% ipython --no-banner

In [1]: import numpy as np

In [2]: from numpy import linalg as LA

In [3]: np.set_printoptions(precision=2, suppress=True, linewidth=160)

In [4]: def rd(a):
   ...:     return np.round(a, 2) + 0
   ...: 

In [5]: W0 = np.load("w.npy")

In [6]: W0
Out[6]: 
array([[-2.,  1.,  0.,  0.,  0.,  0.],
       [ 0., -2.,  1.,  0.,  0.,  0.],
       [ 0.,  0., -2.,  1.,  0.,  0.],
       [ 0.,  0.,  0., -2.,  1.,  0.],
       [ 0.,  0.,  0.,  0., -2.,  1.],
       [ 0.,  0.,  0.,  0.,  0., -2.]])

In [7]: # triangular

In [8]: B = LA.inv(W0)

In [9]: rd(LA.cond(W0))
Out[9]: np.float64(2.55)

In [10]: np.allclose(B, W0.T)
Out[10]: False

In [11]: rd(B)
Out[11]: 
array([[-0.5 , -0.25, -0.12, -0.06, -0.03, -0.02],
       [ 0.  , -0.5 , -0.25, -0.12, -0.06, -0.03],
       [ 0.  ,  0.  , -0.5 , -0.25, -0.12, -0.06],
       [ 0.  ,  0.  ,  0.  , -0.5 , -0.25, -0.12],
       [ 0.  ,  0.  ,  0.  ,  0.  , -0.5 , -0.25],
       [ 0.  ,  0.  ,  0.  ,  0.  ,  0.  , -0.5 ]])

In [12]: W0 @ B
Out[12]: 
array([[1., 0., 0., 0., 0., 0.],
       [0., 1., 0., 0., 0., 0.],
       [0., 0., 1., 0., 0., 0.],
       [0., 0., 0., 1., 0., 0.],
       [0., 0., 0., 0., 1., 0.],
       [0., 0., 0., 0., 0., 1.]])

In [13]: x = np.array([1, 1, 3, 3, 0, 0])

In [14]: rd(B * x)
Out[14]: 
array([[-0.5 , -0.25, -0.38, -0.19,  0.  ,  0.  ],
       [ 0.  , -0.5 , -0.75, -0.38,  0.  ,  0.  ],
       [ 0.  ,  0.  , -1.5 , -0.75,  0.  ,  0.  ],
       [ 0.  ,  0.  ,  0.  , -1.5 ,  0.  ,  0.  ],
       [ 0.  ,  0.  ,  0.  ,  0.  ,  0.  ,  0.  ],
       [ 0.  ,  0.  ,  0.  ,  0.  ,  0.  ,  0.  ]])

In [15]: np.sign((B @ x).round(6))
Out[15]: array([-1., -1., -1., -1.,  0.,  0.])

In [16]: rd(B @ (2 * x))
Out[16]: array([-2.62, -3.25, -4.5 , -3.  ,  0.  ,  0.  ])

In [17]: arr = np.load("run18.npy")

In [18]: arr
Out[18]: 
array([[ 3,  2,  0,  2, -1, -2,  3,  1, -3, -3, -3],
       [ 2,  3,  2,  0,  2, -1, -2,  3,  1, -3, -3],
       [ 0,  2,  3,  2,  0,  2, -1, -2,  3,  1, -3],
       [ 2,  0,  2,  3,  2,  0,  2, -1, -2,  3,  1],
       [-1,  2,  0,  2,  3,  2,  0,  2, -1, -2,  3],
       [-2, -1,  2,  0,  2,  3,  2,  0,  2, -1, -2],
       [ 3, -2, -1,  2,  0,  2,  3,  2,  0,  2, -1],
       [ 1,  3, -2, -1,  2,  0,  2,  3,  2,  0,  2],
       [-3,  1,  3, -2, -1,  2,  0,  2,  3,  2,  0],
       [-3, -3,  1,  3, -2, -1,  2,  0,  2,  3,  2],
       [-3, -3, -3,  1,  3, -2, -1,  2,  0,  2,  3]])

In [19]: # symmetric

In [20]: G = arr.T @ arr

In [21]: np.diag(G)
Out[21]: array([59, 54, 45, 40, 40, 35, 40, 40, 45, 54, 59])

In [22]: rd(LA.svd(arr, compute_uv=False) ** 2)
Out[22]: array([137.36, 101.08,  82.66,  67.86,  34.52,  23.88,  23.35,  20.44,  10.03,   7.68,   2.15])

In [23]: LA.matrix_rank(G)
Out[23]: np.int64(11)

In [24]: np.allclose(G, G.T)
Out[24]: True

In [25]: rd(LA.eigvalsh(G)[::-1])
Out[25]: array([137.36, 101.08,  82.66,  67.86,  34.52,  23.88,  23.35,  20.44,  10.03,   7.68,   2.15])

In [26]: np.trace(G), (arr ** 2).sum()
Out[26]: (np.int64(511), np.int64(511))

In [27]: (arr @ arr.T).shape
Out[27]: (11, 11)

In [28]: x = np.array([1, 0, -1, 0, -2, 1])

In [29]: a = np.maximum(W0 @ x, 0)

In [30]: W0 * (a > 1e-9)[:, None]
Out[30]: 
array([[-0.,  0.,  0.,  0.,  0.,  0.],
       [ 0., -0.,  0.,  0.,  0.,  0.],
       [ 0.,  0., -2.,  1.,  0.,  0.],
       [ 0.,  0.,  0., -0.,  0.,  0.],
       [ 0.,  0.,  0.,  0., -2.,  1.],
       [ 0.,  0.,  0.,  0.,  0., -0.]])

In [31]: a
Out[31]: array([0., 0., 2., 0., 5., 0.])

In [32]: np.maximum(W0 @ (3 * x), 0)
Out[32]: array([ 0.,  0.,  6.,  0., 15.,  0.])

In [33]: W0.T @ a
Out[33]: array([  0.,   0.,  -4.,   2., -10.,   5.])

In [34]: np.maximum(W0 @ x, 0) - np.maximum(-W0 @ x, 0)
Out[34]: array([-2., -1.,  2., -2.,  5., -2.])

In [35]: rd(np.tanh(W0 @ x))
Out[35]: array([-0.96, -0.76,  0.96, -0.96,  1.  , -0.96])

In [36]: rng = np.random.default_rng(256)

In [37]: B = arr + rng.integers(-2, 3, (11, 10)) @ rng.integers(-2, 3, (10, 11))

In [38]: B
Out[38]: 
array([[  5,  -4,   3,   5,   0,  -4,  -9,   1,   1, -11, -12],
       [  6,  14,  -2,   2,   3,  -1,   3,  10,   3,   1,  -6],
       [ 10,   7,   9,  -2,   6,  -2,  -2,  -2,   8, -10,   0],
       [ 10,   5,  -1,  -5,   4,   2,   5,  -1,   0,   1,   5],
       [ -5,  -2,   0,   4,   7,   1, -15,  -7,  -4,   3,   9],
       [ -7,   3,   0,  -1,  -8,   3,   1,   8,  -1,  10, -10],
       [ -2,  -2,   0,   1,   2,  -6,  -3,   1,  -5,  15,   3],
       [ 25,   5,  -7, -10,  15,  -4,   8,  -3,   4,  -6,   7],
       [-16,   3,  13,   3, -10,  13,   3,   5,   5,  -2,  -3],
       [-11,   2,  -3,   7,  -5,   0,   7,  11,   7,   4,  -2],
       [ -1, -19,  -9,   1,  -1,  -2,  -3,  -6,  -1,   0,   5]])

In [39]: rd(LA.svd(B - arr, compute_uv=False))
Out[39]: array([44.24, 33.22, 26.32, 19.07, 17.03, 10.59,  8.61,  6.9 ,  3.3 ,  2.05,  0.  ])

In [40]: np.abs(B - arr).sum(axis=1)
Out[40]: array([50, 43, 55, 39, 53, 53, 46, 82, 65, 51, 43])

In [41]: LA.matrix_rank(B - arr, tol=1e-8)
Out[41]: np.int64(10)

In [42]: X = np.loadtxt("test5.csv", delimiter=",")

In [43]: X
Out[43]: 
array([[ 2.,  2.,  1.,  1.,  0.,  0., -1.,  2., -2.,  0.,  0.],
       [ 1., -1.,  0.,  1.,  0.,  0.,  0., -1.,  1.,  0.,  1.],
       [ 0.,  1.,  2.,  2.,  2.,  0.,  0.,  1.,  2.,  0.,  0.],
       [ 0.,  2.,  0., -1.,  1., -1.,  1.,  2.,  2.,  1.,  2.],
       [ 2.,  2., -2., -1.,  0.,  0., -2.,  0.,  1.,  0.,  2.],
       [ 2., -1., -1., -2., -2., -1.,  0., -2.,  2.,  1.,  2.],
       [ 1.,  1., -1., -1.,  2.,  0.,  2., -2.,  2.,  0., -2.],
       [-2.,  1.,  0., -2.,  2.,  2.,  2.,  0.,  0., -2.,  1.],
       [ 1.,  2.,  1., -2.,  1.,  2.,  1., -1.,  0., -2., -1.],
       [ 1., -2.,  0., -2.,  1.,  2., -1.,  0.,  0., -2.,  0.],
       [-1.,  0.,  2.,  2.,  1.,  2., -1.,  2.,  0., -2.,  1.]])

In [44]: # rank 10

In [45]: def softmax(z):
    ...:     e = np.exp(z - z.max(axis=-1, keepdims=True))
    ...:     return e / e.sum(axis=-1, keepdims=True)
    ...: 

In [46]: rd(softmax(X).sum(axis=1))
Out[46]: array([1., 1., 1., 1., 1., 1., 1., 1., 1., 1., 1.])

In [47]: att = X @ X.T / np.sqrt(11)

In [48]: rd(softmax(att)[4] @ X)
Out[48]: array([ 1.95,  1.85, -1.88, -1.03, -0.06, -0.05, -1.83, -0.05,  1.04,  0.05,  1.97])

In [49]: softmax(att).round(6).argmax(axis=1)
Out[49]: array([ 0,  5,  2,  3,  4,  5,  6,  7,  8,  9, 10])

In [50]: left, sigma, vt = LA.svd(X)

In [51]: rd(sigma)
Out[51]: array([7.81, 7.24, 6.04, 5.36, 4.56, 4.12, 2.43, 2.17, 1.33, 0.55, 0.  ])

In [52]: B = left[:, :10] @ np.diag(sigma[:10]) @ vt[:10]

In [53]: rd(LA.norm(X - B) / LA.norm(X))
Out[53]: np.float64(0.0)

In [54]: LA.matrix_rank(X, rtol=0.05)
Out[54]: np.int64(10)

In [55]: rd(B)
Out[55]: 
array([[ 2.,  2.,  1.,  1.,  0.,  0., -1.,  2., -2.,  0.,  0.],
       [ 1., -1.,  0.,  1.,  0.,  0.,  0., -1.,  1.,  0.,  1.],
       [ 0.,  1.,  2.,  2.,  2.,  0.,  0.,  1.,  2.,  0.,  0.],
       [ 0.,  2.,  0., -1.,  1., -1.,  1.,  2.,  2.,  1.,  2.],
       [ 2.,  2., -2., -1.,  0.,  0., -2.,  0.,  1.,  0.,  2.],
       [ 2., -1., -1., -2., -2., -1.,  0., -2.,  2.,  1.,  2.],
       [ 1.,  1., -1., -1.,  2.,  0.,  2., -2.,  2.,  0., -2.],
       [-2.,  1.,  0., -2.,  2.,  2.,  2.,  0.,  0., -2.,  1.],
       [ 1.,  2.,  1., -2.,  1.,  2.,  1., -1.,  0., -2., -1.],
       [ 1., -2.,  0., -2.,  1.,  2., -1.,  0.,  0., -2.,  0.],
       [-1.,  0.,  2.,  2.,  1.,  2., -1.,  2.,  0., -2.,  1.]])

In [56]: mat = np.loadtxt("layer7.csv", delimiter=",")

In [57]: rd(mat)
Out[57]: 
array([[ 0.08,  0.01,  0.03,  0.68, -0.06, -0.02,  1.48, -0.45, -0.32, -0.23, -1.  ],
       [ 0.24,  1.37,  0.03, -0.2 ,  0.22,  0.18, -0.32, -0.25,  0.7 ,  0.72, -0.87],
       [-0.85,  0.7 ,  0.6 , -0.37,  0.67,  0.95,  0.42,  0.49, -0.31, -0.6 ,  0.29],
       [ 0.49, -0.26,  0.58,  0.58, -0.81,  1.06,  0.26,  0.43,  0.92,  0.21,  0.33],
       [-0.2 , -0.49, -0.83,  0.91,  1.22,  0.67, -0.25, -0.11,  0.28,  0.33,  0.  ],
       [ 0.2 , -0.04, -1.08, -0.38, -0.31,  0.24, -0.1 ,  1.03,  0.28, -0.89, -0.75],
       [-0.49,  0.02,  0.18,  0.44,  0.01, -0.61,  0.2 ,  1.41, -0.29,  1.  , -0.2 ],
       [ 0.97, -0.22,  0.46, -0.4 ,  1.08, -0.62,  0.55,  0.41,  0.71, -0.26,  0.22],
       [-0.49,  0.31, -0.99, -0.46, -0.26, -0.17,  0.99, -0.18,  0.62,  0.44,  0.88],
       [ 0.45, -0.67, -0.08, -1.12,  0.11,  0.79,  0.28, -0.01, -0.64,  0.93, -0.34],
       [-1.13, -0.85,  0.47, -0.47,  0.  , -0.19, -0.07, -0.25,  0.97, -0.02, -0.71]])

In [58]: rd(mat.T @ mat)
Out[58]: 
array([[4., 0., 0., 0., 0., 0., 0., 0., 0., 0., 0.],
       [0., 4., 0., 0., 0., 0., 0., 0., 0., 0., 0.],
       [0., 0., 4., 0., 0., 0., 0., 0., 0., 0., 0.],
       [0., 0., 0., 4., 0., 0., 0., 0., 0., 0., 0.],
       [0., 0., 0., 0., 4., 0., 0., 0., 0., 0., 0.],
       [0., 0., 0., 0., 0., 4., 0., 0., 0., 0., 0.],
       [0., 0., 0., 0., 0., 0., 4., 0., 0., 0., 0.],
       [0., 0., 0., 0., 0., 0., 0., 4., 0., 0., 0.],
       [0., 0., 0., 0., 0., 0., 0., 0., 4., 0., 0.],
       [0., 0., 0., 0., 0., 0., 0., 0., 0., 4., 0.],
       [0., 0., 0., 0., 0., 0., 0., 0., 0., 0., 4.]])

In [59]: rd(LA.pinv(mat))
Out[59]: 
array([[ 0.02,  0.06, -0.21,  0.12, -0.05,  0.05, -0.12,  0.24, -0.12,  0.11, -0.28],
       [ 0.  ,  0.34,  0.17, -0.06, -0.12, -0.01,  0.01, -0.05,  0.08, -0.17, -0.21],
       [ 0.01,  0.01,  0.15,  0.15, -0.21, -0.27,  0.04,  0.11, -0.25, -0.02,  0.12],
       [ 0.17, -0.05, -0.09,  0.15,  0.23, -0.09,  0.11, -0.1 , -0.11, -0.28, -0.12],
       [-0.02,  0.05,  0.17, -0.2 ,  0.3 , -0.08,  0.  ,  0.27, -0.07,  0.03,  0.  ],
       [ 0.  ,  0.04,  0.24,  0.26,  0.17,  0.06, -0.15, -0.16, -0.04,  0.2 , -0.05],
       [ 0.37, -0.08,  0.11,  0.06, -0.06, -0.02,  0.05,  0.14,  0.25,  0.07, -0.02],
       [-0.11, -0.06,  0.12,  0.11, -0.03,  0.26,  0.35,  0.1 , -0.04,  0.  , -0.06],
       [-0.08,  0.18, -0.08,  0.23,  0.07,  0.07, -0.07,  0.18,  0.16, -0.16,  0.24],
       [-0.06,  0.18, -0.15,  0.05,  0.08, -0.22,  0.25, -0.06,  0.11,  0.23,  0.  ],
       [-0.25, -0.22,  0.07,  0.08,  0.  , -0.19, -0.05,  0.05,  0.22, -0.08, -0.18]])

In [60]: rd(mat @ mat.T)
Out[60]: 
array([[4., 0., 0., 0., 0., 0., 0., 0., 0., 0., 0.],
       [0., 4., 0., 0., 0., 0., 0., 0., 0., 0., 0.],
       [0., 0., 4., 0., 0., 0., 0., 0., 0., 0., 0.],
       [0., 0., 0., 4., 0., 0., 0., 0., 0., 0., 0.],
       [0., 0., 0., 0., 4., 0., 0., 0., 0., 0., 0.],
       [0., 0., 0., 0., 0., 4., 0., 0., 0., 0., 0.],
       [0., 0., 0., 0., 0., 0., 4., 0., 0., 0., 0.],
       [0., 0., 0., 0., 0., 0., 0., 4., 0., 0., 0.],
       [0., 0., 0., 0., 0., 0., 0., 0., 4., 0., 0.],
       [0., 0., 0., 0., 0., 0., 0., 0., 0., 4., 0.],
       [0., 0., 0., 0., 0., 0., 0., 0., 0., 0., 4.]])
